In [1]: import numpy as np

In [2]: from numpy import linalg as LA

In [3]: np.set_printoptions(precision=1, suppress=True, linewidth=100)

In [4]: E = np.load("data.npy")

In [5]: E
Out[5]: 
array([[ 1,  0,  0,  0,  0,  0,  0,  0,  0,  0,  0,  0,  0,  0,  0],
       [ 0,  1,  0,  0,  0,  0,  0,  0,  0,  0,  0,  0,  0,  0,  0],
       [-1,  3,  1,  0,  0,  0,  0,  0,  0,  0,  0,  0,  0,  0,  0],
       [-2, -1, -1,  1,  0,  0,  0,  0,  0,  0,  0,  0,  0,  0,  0],
       [-2,  0,  1, -1,  1,  0,  0,  0,  0,  0,  0,  0,  0,  0,  0],
       [ 0, -3,  2,  2,  2,  1,  0,  0,  0,  0,  0,  0,  0,  0,  0],
       [-1, -2,  0, -3,  0,  1,  1,  0,  0,  0,  0,  0,  0,  0,  0],
       [-2,  1,  3,  3, -2,  1, -1,  1,  0,  0,  0,  0,  0,  0,  0],
       [ 1,  3,  3,  3,  2,  2,  0, -1,  1,  0,  0,  0,  0,  0,  0],
       [-3, -2,  1, -2,  2, -1, -1,  2, -3,  1,  0,  0,  0,  0,  0],
       [ 3, -3,  0, -1,  0,  0, -2,  3, -1, -2,  1,  0,  0,  0,  0],
       [ 1, -1,  0,  0,  1, -2, -2,  2,  3, -3, -2,  1,  0,  0,  0],
       [ 2,  1,  1, -1,  1,  1, -3,  1,  1, -2,  3,  2,  1,  0,  0],
       [-3, -3, -2, -2,  3, -3,  0, -2,  1, -3,  3, -1,  2,  1,  0],
       [-3, -3,  0, -1, -2,  2,  0, -2,  0,  0, -2,  3,  3, -2,  1]])

In [6]: # triangular: eigenvalues sit on the diagonal

In [7]: LA.matrix_rank(E - E[0, 0] * np.eye(15))
Out[7]: np.int64(13)

In [8]: np.prod(np.diag(E)), np.round(LA.det(E), 1)
Out[8]: (np.int64(1), np.float64(1.0))

In [9]: rng = np.random.default_rng(894590)

In [10]: labels = rng.permutation(15)

In [11]: labels
Out[11]: array([ 6,  4,  7,  1,  2,  0, 14, 11, 12, 10,  3, 13,  9,  5,  8])

In [12]: A2 = E[labels][:, labels]

In [13]: np.diag(A2)
Out[13]: array([1, 1, 1, 1, 1, 1, 1, 1, 1, 1, 1, 1, 1, 1, 1])

In [14]: np.sort(np.abs(LA.eigvals(A2)))
Out[14]: array([1., 1., 1., 1., 1., 1., 1., 1., 1., 1., 1., 1., 1., 1., 1.])

In [15]: np.trace(A2)
Out[15]: np.int64(15)

In [16]: np.allclose(A2, E)
Out[16]: False

In [17]: U, sig, VT = LA.svd(E)

In [18]: sig.round(1) + 0
Out[18]: array([10.9,  9.1,  7.3,  6.8,  6.3,  5.3,  4.9,  3.8,  2.5,  1.5,  1. ,  0.2,  0.2,  0. ,  0. ])

In [19]: np.argmax(sig[:-1] / (sig[1:] + 1e-6)) + 1
Out[19]: np.int64(14)

In [20]: A2 = U[:, :14] @ np.diag(sig[:14]) @ VT[:14]

In [21]: np.round(np.abs(E - A2).max(), 1)
Out[21]: np.float64(0.0)

In [22]: LA.matrix_rank(A2)
Out[22]: np.int64(14)

In [23]: np.round(LA.norm(E - A2, 2), 1), round(float(sig[14]), 1)
Out[23]: (np.float64(0.0), 0.0)

In [24]: round(float(LA.det(E)), 1)
Out[24]: 1.0

In [25]: np.trace(E)
Out[25]: np.int64(15)

In [26]: A = np.loadtxt("x.csv", delimiter=",")

In [27]: A
Out[27]: 
array([[-12.8,   9. ,  16.5,  -9. ,   4.4,  23.2,  -0.5, -26.6,  18.5,  24.1,   3. ],
       [-13.5,   7.9,  18.9, -10. ,   2.3,  24. ,  -0.1, -26.4,  18.8,  25.4,   2.9],
       [-12.9,   9.1,  18.4,  -8.7,   2.5,  22.3,  -0.1, -26.8,  17.6,  22.1,   4.7],
       [-14.1,   9. ,  19.4,  -8.9,   4.1,  23.5,   1.2, -26.9,  17.9,  24. ,   2.4],
       [-14.2,   7.3,  18.1,  -7.7,   2.9,  23.9,   1.2, -28.3,  16.3,  24.4,   3.4],
       [-11.2,   8.6,  19.6, -11. ,   2.1,  24.2,   1.3, -26.9,  16.4,  25.2,   1.9],
       [-11.3,   8.1,  18.3,  -9.7,   4.4,  24.7,  -0.6, -27.1,  16.7,  24.2,   1.4],
       [-11.1,   9.1,  19.5,  -9.9,   2.6,  24.5,   0.1, -26.9,  17.9,  24. ,   4.3],
       [-13. ,   8.3,  16.8,  -9.7,   1.8,  23.6,  -0.6, -27.3,  19.2,  23.5,   3.2],
       [ -9.9,   8.3,  17.2,  -7.8,   3.3,  23.8,   0.3, -26. ,  18.1,  22. ,   3.6],
       [-11.9,   8.9,  18. ,  -7.5,   3.4,  23.8,   0.7, -27.9,  18.4,  23.7,   1.5],
       [-10.7,   9.7,  17.6, -10.7,   4.4,  23.1,  -0.4, -27.4,  18.4,  23. ,   4.5],
       [-12. ,   8.2,  17. ,  -9.4,   4. ,  25.7,   1.4, -26.4,  19.6,  23. ,   1.2],
       [-11.8,  10.4,  18. ,  -9.9,   2. ,  24.5,  -1.2, -26.5,  19.9,  23.8,   1.6],
       [-13.8,   8.8,  18.2,  -9.8,   4.8,  24.1,   1.2, -25.5,  19.1,  23.8,   1.1],
       [-11.4,   8.5,  16.5, -11.5,   1.8,  24.6,   2. , -25.4,  17.5,  22.3,   2.1],
       [-12.3,   8.4,  18.2,  -7.8,   4.9,  23.6,  -0.2, -27.8,  17.2,  23.6,   3.6],
       [-12.4,   9.1,  18.4,  -9.2,   1.6,  22.2,  -1. , -28.2,  18.7,  25.7,   3.8],
       [-13.5,   9. ,  18.6,  -8. ,   3.3,  23.9,   0.4, -25.4,  18.6,  24.3,   2.7],
       [-11.7,   9.7,  19.5,  -8. ,   2.2,  21.6,  -0.6, -26.7,  18.8,  23.8,   2.1],
       [-11.5,   7.9,  19.5,  -8.4,   3.8,  24.2,   0.1, -27.5,  17.1,  23.7,   2.2],
       [-11.9,   9.4,  17.2,  -6.3,   3.4,  23.8,   1.5, -28.8,  18. ,  23.2,   1.9],
       [-12.7,   8.4,  18. ,  -7. ,   2.5,  22.1,   1.3, -25.7,  16.9,  23.4,   4. ],
       [-12.2,   7.2,  17.7, -10.1,   1.8,  24.1,  -0.7, -23.6,  18.7,  23. ,   1.6],
       [-12.8,   9.4,  16.9,  -9.2,   3.5,  24.9,   2.3, -27.1,  18.2,  23.8,   3.5],
       [-12.7,   8.4,  17.7,  -7.5,   2.1,  23.8,   0.7, -26.7,  19.2,  25. ,   1.6],
       [-11.9,   8.9,  18. ,  -6.7,   1.9,  22.7,  -0.3, -26.4,  17.8,  23.9,   4. ],
       [-11. ,   9. ,  18.6,  -8.6,   4.1,  22.4,   0.1, -26.8,  18.7,  23.5,   2.6],
       [-12.4,   8. ,  19.7,  -9.2,   2. ,  22.7,  -0.2, -27.4,  17.9,  24.5,   3.9],
       [-11.6,   7.2,  18.1,  -7.7,   2.3,  24.6,   0.2, -27.6,  16.9,  24.2,   1.3],
       [-11.5,  10.8,  18.6,  -9.1,   4.6,  24.3,   0.4, -28.5,  18.7,  23.3,   2.5],
       [-14.4,  10.9,  18.8,  -8.5,   3.3,  23.1,  -3.6, -27.4,  18. ,  23.3,   3. ]])

In [28]: labels = A[:, 7] > np.median(A[:, 7])

In [29]: f = A[labels].mean(axis=0) - A[~labels].mean(axis=0)

In [30]: f.round(1) + 0
Out[30]: array([ 0. , -0.1, -0.5,  0.1, -0.4, -0.3,  0.1,  1.5,  0.8, -0.4, -0.3])
